$ ipython --no-banner

In [1]: import numpy as np

In [2]: from numpy import linalg as LA

In [3]: np.set_printoptions(precision=3, suppress=True, linewidth=140, floatmode="fixed")

In [4]: def tidy(a):
   ...:     return np.round(a, 3) + 0
   ...: 

In [5]: mat = np.array([[5, 2, 3, 1, -1, 1, 4, 1],
   ...:     [-2, 2, 3, 1, -1, -3, 3, -2],
   ...:     [-2, -1, 2, 1, -4, -5, -5, -1],
   ...:     [-3, -1, -5, 3, -2, -4, 5, -3],
   ...:     [-2, 1, 3, 1, 1, 4, 2, 0],
   ...:     [0, 1, -3, -4, 1, -5, -2, 2],
   ...:     [2, -1, -3, -1, 5, 5, 2, -3],
   ...:     [-3, -5, 5, -1, 0, -2, 4, -1]])

In [6]: mat
Out[6]: 
array([[ 5,  2,  3,  1, -1,  1,  4,  1],
       [-2,  2,  3,  1, -1, -3,  3, -2],
       [-2, -1,  2,  1, -4, -5, -5, -1],
       [-3, -1, -5,  3, -2, -4,  5, -3],
       [-2,  1,  3,  1,  1,  4,  2,  0],
       [ 0,  1, -3, -4,  1, -5, -2,  2],
       [ 2, -1, -3, -1,  5,  5,  2, -3],
       [-3, -5,  5, -1,  0, -2,  4, -1]])

In [7]: U, sv, Vt = LA.svd(mat, full_matrices=False)

In [8]: tidy(np.abs(Vt[0]))
Out[8]: array([0.362, 0.094, 0.049, 0.036, 0.425, 0.785, 0.245, 0.007])

In [9]: np.allclose(U * sv @ Vt, mat)
Out[9]: True

In [10]: tidy(U.T @ mat @ Vt.T)
Out[10]: 
array([[13.267,  0.000,  0.000,  0.000,  0.000,  0.000,  0.000,  0.000],
       [ 0.000, 11.341,  0.000,  0.000,  0.000,  0.000,  0.000,  0.000],
       [ 0.000,  0.000,  9.968,  0.000,  0.000,  0.000,  0.000,  0.000],
       [ 0.000,  0.000,  0.000,  7.449,  0.000,  0.000,  0.000,  0.000],
       [ 0.000,  0.000,  0.000,  0.000,  6.317,  0.000,  0.000,  0.000],
       [ 0.000,  0.000,  0.000,  0.000,  0.000,  4.333,  0.000,  0.000],
       [ 0.000,  0.000,  0.000,  0.000,  0.000,  0.000,  3.292,  0.000],
       [ 0.000,  0.000,  0.000,  0.000,  0.000,  0.000,  0.000,  0.095]])

In [11]: F = np.array([[-3, -2, 3, 3, 2, -2, 3],
    ...:     [3, -3, 2, -2, 2, 1, 1],
    ...:     [2, 0, 1, 2, -2, -3, -3],
    ...:     [1, -1, -3, -1, 0, 2, 2],
    ...:     [2, 0, 2, 0, 0, -3, 3],
    ...:     [1, -1, -3, 3, -3, -2, 3],
    ...:     [2, -1, 2, -3, 0, 0, -2],
    ...:     [1, 2, 0, 0, 3, -2, 0],
    ...:     [3, -1, -3, 2, -1, -1, -1]])

In [12]: F[3] = F[4]

In [13]: F
Out[13]: 
array([[-3, -2,  3,  3,  2, -2,  3],
       [ 3, -3,  2, -2,  2,  1,  1],
       [ 2,  0,  1,  2, -2, -3, -3],
       [ 2,  0,  2,  0,  0, -3,  3],
       [ 2,  0,  2,  0,  0, -3,  3],
       [ 1, -1, -3,  3, -3, -2,  3],
       [ 2, -1,  2, -3,  0,  0, -2],
       [ 1,  2,  0,  0,  3, -2,  0],
       [ 3, -1, -3,  2, -1, -1, -1]])

In [14]: # row 4 repeats row 3

In [15]: M2 = np.c_[F[:, :2] @ np.array([[2, 3], [2, 1]]), np.array([-1, -6, -9, 0, 9, 6, -9, -9, 3])]

In [16]: M2
Out[16]: 
array([[-10, -11,  -1],
       [  0,   6,  -6],
       [  4,   6,  -9],
       [  4,   6,   0],
       [  4,   6,   9],
       [  0,   2,   6],
       [  2,   5,  -9],
       [  6,   5,  -9],
       [  4,   8,   3]])

In [17]: tidy(LA.norm(M2 - F @ LA.lstsq(F, M2)[0], axis=0))
Out[17]: array([0.000, 0.000, 9.972])

In [18]: LA.matrix_rank(M2)
Out[18]: np.int64(3)

In [19]: round(np.log10(LA.cond(mat)))
Out[19]: 2

In [20]: LA.cond(mat) > 100
Out[20]: np.True_

In [21]: np.argsort(-LA.norm(mat, axis=0).round(6), kind="stable")[:3]
Out[21]: array([5, 6, 2])

In [22]: x = np.array([5, 1, 5, 3, 5, 5, 0])

In [23]: F @ x
Out[23]: array([  7,  31,  -4,   5,   5, -27,  10,  12,  -5])

In [24]: (F * x).sum(axis=1)
Out[24]: array([  7,  31,  -4,   5,   5, -27,  10,  12,  -5])

In [25]: F @ np.eye(7)[5]
Out[25]: array([-2.000,  1.000, -3.000, -3.000, -3.000, -2.000,  0.000, -2.000, -1.000])

In [26]: F @ (2 * x)
Out[26]: array([ 14,  62,  -8,  10,  10, -54,  20,  24, -10])

In [27]: F * x
Out[27]: 
array([[-15,  -2,  15,   9,  10, -10,   0],
       [ 15,  -3,  10,  -6,  10,   5,   0],
       [ 10,   0,   5,   6, -10, -15,   0],
       [ 10,   0,  10,   0,   0, -15,   0],
       [ 10,   0,  10,   0,   0, -15,   0],
       [  5,  -1, -15,   9, -15, -10,   0],
       [ 10,  -1,  10,  -9,   0,   0,   0],
       [  5,   2,   0,   0,  15, -10,   0],
       [ 15,  -1, -15,   6,  -5,  -5,   0]])

In [28]: hat = F @ LA.solve(F.T @ F, F.T)

In [29]: tidy(hat @ F[:, 3])
Out[29]: array([ 3.000, -2.000,  2.000,  0.000,  0.000,  3.000, -3.000,  0.000,  2.000])

In [30]: tidy(np.diag(hat))
Out[30]: array([0.986, 0.875, 0.913, 0.454, 0.454, 0.775, 0.994, 0.900, 0.648])

In [31]: tidy(LA.eigvalsh(hat))
Out[31]: array([0.000, 0.000, 1.000, 1.000, 1.000, 1.000, 1.000, 1.000, 1.000])

In [32]: tidy(np.trace(hat))
Out[32]: np.float64(7.0)

In [33]: C = np.sign(np.array([[-3, 3, 1], [3, 1, 2], [0, 1, 1]]))

In [34]: M2 = (np.tril(C, -1) + np.eye(3)) @ (np.triu(C, 1) + np.eye(3))

In [35]: vals = np.array([9, -4, 8])

In [36]: A = np.rint(M2 * vals @ LA.inv(M2)) + 0

In [37]: A
Out[37]: 
array([[ 34.000, -25.000,  12.000],
       [ 50.000, -41.000,  24.000],
       [ 24.000, -24.000,  20.000]])

In [38]: M2 = np.array([[1, -2], [1, 1], [0, -2]])

In [39]: np.einsum("ik,kj->ij", A, M2)
Out[39]: 
array([[   9.000, -117.000],
       [   9.000, -189.000],
       [   0.000, -112.000]])

In [40]: np.vstack([A, M2.T]).shape
Out[40]: (5, 3)

In [41]: rng = np.random.default_rng(942)

In [42]: M2 = A + rng.integers(-2, 3, (3, 2)) @ rng.integers(-2, 3, (2, 3))

In [43]: M2
Out[43]: 
array([[ 37.000, -29.000,  12.000],
       [ 52.000, -43.000,  25.000],
       [ 29.000, -28.000,  24.000]])

In [44]: np.abs(M2 - A).sum(axis=1)
Out[44]: array([ 7.000,  5.000, 13.000])

In [45]: tidy(LA.svd(M2 - A, compute_uv=False))
Out[45]: array([9.211, 2.480, 0.000])

In [46]: LA.matrix_rank(M2 - A, tol=1e-8)
Out[46]: np.int64(2)

In [47]: M2 - A
Out[47]: 
array([[ 3.000, -4.000,  0.000],
       [ 2.000, -2.000,  1.000],
       [ 5.000, -4.000,  4.000]])

In [48]: (M2 + M2.T) / 2
Out[48]: 
array([[ 37.000,  11.500,  20.500],
       [ 11.500, -43.000,  -1.500],
       [ 20.500,  -1.500,  24.000]])

In [49]: tidy(LA.matrix_power(M2, 2))
Out[49]: 
array([[ 209.000, -162.000,    7.000],
       [ 413.000, -359.000,  149.000],
       [ 313.000, -309.000,  224.000]])

In [50]: np.trace(M2)
Out[50]: np.float64(18.0)

In [51]: (M2 - M2.T) / 2
Out[51]: 
array([[  0.000, -40.500,  -8.500],
       [ 40.500,   0.000,  26.500],
       [  8.500, -26.500,   0.000]])

In [52]: O = A.astype(float).copy()

In [53]: for j in range(3):
    ...:     O[:, j] -= O[:, :j] @ (O[:, :j].T @ O[:, j])
    ...:     O[:, j] /= LA.norm(O[:, j])
    ...: 

In [54]: tidy(O)
Out[54]: 
array([[ 0.523,  0.564,  0.640],
       [ 0.769,  0.013, -0.640],
       [ 0.369, -0.826,  0.426]])

In [55]: tidy(O.T @ O)
Out[55]: 
array([[1.000, 0.000, 0.000],
       [0.000, 1.000, 0.000],
       [0.000, 0.000, 1.000]])

In [56]: tidy(O.T @ A)
Out[56]: 
array([[ 65.054, -53.433,  32.096],
       [  0.000,   5.191,  -9.439],
       [  0.000,   0.000,   0.853]])

In [57]: X = np.loadtxt("data.csv", delimiter=",")

In [58]: X
Out[58]: 
array([[ 8.000,  4.000,  0.000],
       [ 6.000,  8.000,  0.000],
       [ 0.000,  0.000, -3.000]])

In [59]: M2 = np.array([[-5, -7, 2], [-1, 3, 1], [0, 5, -4]])

In [60]: np.einsum("ij,ij->i", X, X)
Out[60]: array([ 80.000, 100.000,   9.000])

In [61]: np.einsum("ij->j", X)
Out[61]: array([14.000, 12.000, -3.000])

In [62]: M2.T @ X.T
Out[62]: 
array([[-44.000, -38.000,   0.000],
       [-44.000, -18.000, -15.000],
       [ 20.000,  20.000,  12.000]])

In [63]: X @ M2
Out[63]: 
array([[-44.000, -44.000,  20.000],
       [-38.000, -18.000,  20.000],
       [  0.000, -15.000,  12.000]])

In [64]: LA.matrix_rank(X @ M2)
Out[64]: np.int64(3)

In [65]: f = np.array([0, 0, 0])

In [66]: M2 = X + np.outer(f, np.eye(3)[1])

In [67]: M2
Out[67]: 
array([[ 8.000,  4.000,  0.000],
       [ 6.000,  8.000,  0.000],
       [ 0.000,  0.000, -3.000]])

In [68]: lab = rng.permutation(3)

In [69]: lab
Out[69]: array([2, 1, 0])

In [70]: M2 = X[lab][:, lab]

In [71]: tidy(LA.det(M2)), tidy(LA.det(X[lab]))
Out[71]: (np.float64(-120.0), np.float64(120.0))

In [72]: np.trace(M2)
Out[72]: np.float64(13.0)

In [73]: E = np.array([[6, 0, 0, 0, 0, 0, 5],
    ...:     [0, 3, 0, 4, 9, 0, 0],
    ...:     [0, 8, 3, 3, 3, 1, 0],
    ...:     [0, 5, 8, 6, 9, 6, 0],
    ...:     [0, 5, 3, 3, 3, 5, 0],
    ...:     [0, 5, 9, 6, 1, 8, 0],
    ...:     [6, 0, 0, 0, 0, 0, 9]])

In [74]: E
Out[74]: 
array([[6, 0, 0, 0, 0, 0, 5],
       [0, 3, 0, 4, 9, 0, 0],
       [0, 8, 3, 3, 3, 1, 0],
       [0, 5, 8, 6, 9, 6, 0],
       [0, 5, 3, 3, 3, 5, 0],
       [0, 5, 9, 6, 1, 8, 0],
       [6, 0, 0, 0, 0, 0, 9]])

In [75]: M2 = LA.inv(E)

In [76]: (np.abs(M2) > 1e-9).astype(int)
Out[76]: 
array([[1, 0, 0, 0, 0, 0, 1],
       [0, 1, 1, 1, 1, 1, 0],
       [0, 1, 1, 1, 1, 1, 0],
       [0, 1, 1, 1, 1, 1, 0],
       [0, 1, 1, 1, 1, 1, 0],
       [0, 1, 1, 1, 1, 1, 0],
       [1, 0, 0, 0, 0, 0, 1]])

In [77]: np.allclose(M2, E.T)
Out[77]: False

In [78]: tidy(LA.slogdet(E)[0])
Out[78]: np.float64(1.0)

In [79]: tidy(LA.inv(M2))
Out[79]: 
array([[6.000, 0.000, 0.000, 0.000, 0.000, 0.000, 5.000],
       [0.000, 3.000, 0.000, 4.000, 9.000, 0.000, 0.000],
       [0.000, 8.000, 3.000, 3.000, 3.000, 1.000, 0.000],
       [0.000, 5.000, 8.000, 6.000, 9.000, 6.000, 0.000],
       [0.000, 5.000, 3.000, 3.000, 3.000, 5.000, 0.000],
       [0.000, 5.000, 9.000, 6.000, 1.000, 8.000, 0.000],
       [6.000, 0.000, 0.000, 0.000, 0.000, 0.000, 9.000]])
